$ python3 -q
>>> import numpy as np
>>> np.set_printoptions(suppress=True, linewidth=200)
>>> A = np.load("x.npy")
>>> print(A)
[[2 0]
 [2 0]]
>>> x0 = np.array([0, -2])
>>> print(A @ (2 * x0))
[0 0]
>>> print(np.linalg.norm(A @ x0) <= np.linalg.norm(A, 2) * np.linalg.norm(x0) + 1e-9)
True
>>> print(A @ np.ones(2))
[2. 2.]
>>> gram = A.T @ A
>>> print((A @ A.T).shape)
(2, 2)
>>> print(gram)
[[8 0]
 [0 0]]
>>> print(np.linalg.matrix_rank(gram))
1
>>> print(np.allclose(gram, gram.T))
True
>>> print(np.trace(gram), (A ** 2).sum())
8 8
>>> M, _ = np.linalg.qr(np.array([[0.9, -1.4], [0.5, -1.6]]))
>>> print(M.round(2))
[[-0.87 -0.49]
 [-0.49  0.87]]
>>> # keeps lengths
>>> print(round(float(M[:, 0] @ M[:, 1]), 2))
-0.0
>>> print(np.round(M.T @ M, 2) + 0)
[[1. 0.]
 [0. 1.]]
>>> print(np.round(np.linalg.norm(M, axis=0), 2))
[1. 1.]
>>> print(np.round(M @ M.T, 2) + 0)
[[1. 0.]
 [0. 1.]]
>>> x0 = np.array([4, 3])
>>> target = M @ x0
>>> print(target.round(2))
[-4.95  0.68]
>>> print(np.round(np.linalg.solve(M, target), 2))
[4. 3.]
>>> print(np.round(np.linalg.solve(M, target + M[:, 1]), 2))
[4. 4.]
>>> f = np.array([-6, 5])
>>> B = M + np.outer(f, np.eye(2)[1])
>>> print(np.round(np.linalg.det(B) / np.linalg.det(M), 2), round(1 + np.linalg.solve(M, f)[1], 2))
8.28 8.28
>>> print(np.linalg.matrix_rank(B - M))
1
>>> print(B.round(2))
[[-0.87 -6.49]
 [-0.49  5.87]]
>>> P = np.triu(np.array([[1, 1], [1, 3]]), 1) + np.eye(2)
>>> B = P @ M @ np.linalg.inv(P)
>>> print(np.round(P @ M - M @ P, 2))
[[-0.49  1.75]
 [ 0.    0.49]]
>>> B = M / np.linalg.norm(M, axis=1, keepdims=True)
>>> gram = B @ B.T
>>> print(np.round(np.linalg.norm(B, axis=1), 2))
[1. 1.]
>>> mat = np.load("m.npy")
>>> print(mat)
[[ 1.64  1.75 -0.37]
 [ 2.56  1.2   1.81]
 [-0.75  1.08  2.36]
 [-1.12  0.37  5.  ]
 [-3.39 -1.9  -1.01]
 [-1.99 -1.14  1.84]
 [ 3.26 -1.89  0.51]
 [ 2.94 -1.43  5.15]
 [ 1.79 -1.82 -0.99]
 [ 2.55  1.83  3.89]
 [ 1.19  2.5  -4.03]]
>>> P = mat @ np.linalg.solve(mat.T @ mat, mat.T)
>>> print(np.round(P @ mat[:, 2], 2))
[-0.37  1.81  2.36  5.   -1.01  1.84  0.51  5.15 -0.99  3.89 -4.03]
>>> print(np.round(np.linalg.eigvalsh(P), 2) + 0)
[0. 0. 0. 0. 0. 0. 0. 0. 1. 1. 1.]
>>> print(np.allclose(P @ P, P))
True
>>> W1 = np.array([[0, 0, 5, 0, 3], [1, 3, 1, 0, 0], [0, 3, 4, 1, 1]])
>>> beta = np.array([1, 2, 1, 0, 0])
>>> hid = np.maximum(mat @ W1 + beta, 0)
>>> print(np.round((hid > 0).mean(axis=0), 2))
[0.55 0.64 0.73 0.64 0.73]
>>> print((hid > 0).astype(int))
[[1 1 1 0 1]
 [1 1 1 1 1]
 [1 1 1 1 1]
 [1 1 1 1 1]
 [0 0 0 0 0]
 [0 1 0 1 0]
 [0 0 1 1 1]
 [0 1 1 1 1]
 [0 0 1 0 1]
 [1 1 1 1 1]
 [1 0 0 0 0]]
>>> cent = np.array([[2, -1], [1, 2], [-3, -2], [3, 1], [1, 2]])
>>> print(W1 @ cent)
[[-12  -4]
 [  2   3]
 [ -5   1]]
>>> Xs = (mat - mat.mean(axis=0)) / mat.std(axis=0)
>>> print(np.argwhere(np.abs(Xs) > 2))
[]
>>> print(np.round(Xs.std(axis=0), 2))
[1. 1. 1.]
>>> beta = np.linalg.lstsq(np.delete(Xs, 0, axis=1), Xs[:, 0])[0]
>>> print(np.round(1 - np.var(Xs[:, 0] - np.delete(Xs, 0, axis=1) @ beta), 2))
0.04
>>> cent = mat[[6, 1]].astype(float)
>>> for _ in range(4):
...     z = np.linalg.norm(mat[:, None] - cent, axis=-1).argmin(axis=1)
...     cent = np.array([mat[z == j].mean(axis=0) for j in range(2)])
... 
>>> print(z)
[0 1 1 1 0 1 0 1 0 1 0]
>>> print(np.abs(cent[1] - cent[0]).argmax())
2
>>> print(np.bincount(z))
[5 6]
>>> X = np.load("arr.npy")
>>> print(X.round(2) + 0)
[[-0.22  0.58  0.78  0.11]
 [-0.39 -0.79  0.46  0.09]
 [ 0.11  0.   -0.11  0.99]
 [ 0.89 -0.2   0.41 -0.05]]
>>> # orthonormal columns
>>> x0 = np.array([-1, 0, -1, -1])
>>> print(np.round(np.sort(np.abs(np.degrees(np.angle(np.linalg.eigvals(X))))), 2))
[  0.   126.09 126.09 180.  ]
>>> print(np.round(np.linalg.det(X), 2))
-1.0
>>> print(np.round(np.linalg.inv(X), 2) + 0)
[[-0.22 -0.39  0.11  0.89]
 [ 0.58 -0.79  0.   -0.2 ]
 [ 0.78  0.46 -0.11  0.41]
 [ 0.11  0.09  0.99 -0.05]]
>>> print(np.round(X.T @ (X @ x0), 2) + 0)
[-1.  0. -1. -1.]
>>> print(np.round(X @ X.T, 2) + 0)
[[1. 0. 0. 0.]
 [0. 1. 0. 0.]
 [0. 0. 1. 0.]
 [0. 0. 0. 1.]]
>>> print(np.round(np.linalg.svd(X, compute_uv=False), 2))
[1. 1. 1. 1.]
>>> print(np.round(np.linalg.norm(X, axis=0), 2))
[1. 1. 1. 1.]
>>> print(round(X[:, 1] @ X[:, 0], 2))
0.0
>>> print(np.allclose(X, X.T))
False
>>> print(np.round(X @ X, 2))
[[ 0.01 -0.61  0.05  0.79]
 [ 0.53  0.38 -0.68  0.33]
 [ 0.84 -0.13  0.5  -0.15]
 [-0.12  0.68  0.53  0.49]]
>>> print(np.round((X + X.T) / 2, 2))
[[-0.22  0.09  0.44  0.5 ]
 [ 0.09 -0.79  0.23 -0.05]
 [ 0.44  0.23 -0.11  0.7 ]
 [ 0.5  -0.05  0.7  -0.05]]
>>> rng = np.random.default_rng(42777)
>>> z = rng.permutation(2)
>>> print(z)
[0 1]
>>> B = A[z][:, z]
>>> print(np.diag(B))
[2 0]
>>> print(np.round(np.sort(np.abs(np.linalg.eigvals(B))), 2))
[0. 2.]
>>> print(np.round(np.linalg.det(B), 2), round(float(np.linalg.det(A[z])), 2))
0.0 0.0
>>> print(np.allclose(B, A))
True
>>> print(np.trace(B))
2
>>> W0 = np.load("out11.npy")
>>> print(W0)
[[ -4.78  -3.45   8.31]
 [  3.48 -11.16  20.83]
 [  6.39   1.3   -0.54]
 [  5.11 -10.91  16.13]
 [  2.12  11.13   6.82]
 [  4.74   8.05  11.09]
 [  4.59   2.64  -6.28]
 [-12.46  11.26   3.26]
 [  1.71   3.11   1.96]
 [ -1.93   4.64  -8.35]
 [ -9.03   1.04  -1.43]
 [ -1.72  -6.81  14.85]
 [ -5.27  -1.84  -4.42]
 [  1.58   3.72  -1.17]
 [ 12.76   3.61 -17.94]
 [  3.13   4.94 -20.27]
 [ -4.65   4.05 -17.06]
 [  5.38  12.98   1.03]
 [ -4.61  -0.03   6.14]
 [ -1.75   1.9   -3.79]
 [-15.48   3.43 -11.79]
 [  7.72   3.72 -26.04]]
>>> P = W0 @ np.linalg.solve(W0.T @ W0, W0.T)
>>> print(np.round(np.diag(P), 2))
[0.05 0.2  0.05 0.18 0.24 0.23 0.03 0.33 0.02 0.04 0.09 0.09 0.05 0.02 0.25 0.13 0.12 0.28 0.03 0.01 0.3  0.27]
>>> print(np.round(P @ W0[:, 0], 2))
[ -4.78   3.48   6.39   5.11   2.12   4.74   4.59 -12.46   1.71  -1.93  -9.03  -1.72  -5.27   1.58  12.76   3.13  -4.65   5.38  -4.61  -1.75 -15.48   7.72]
>>> print(np.linalg.matrix_rank(np.eye(22) - P))
19
>>> print(round(np.trace(P), 2))
3.0
>>> print(np.allclose(P @ P, P))
True
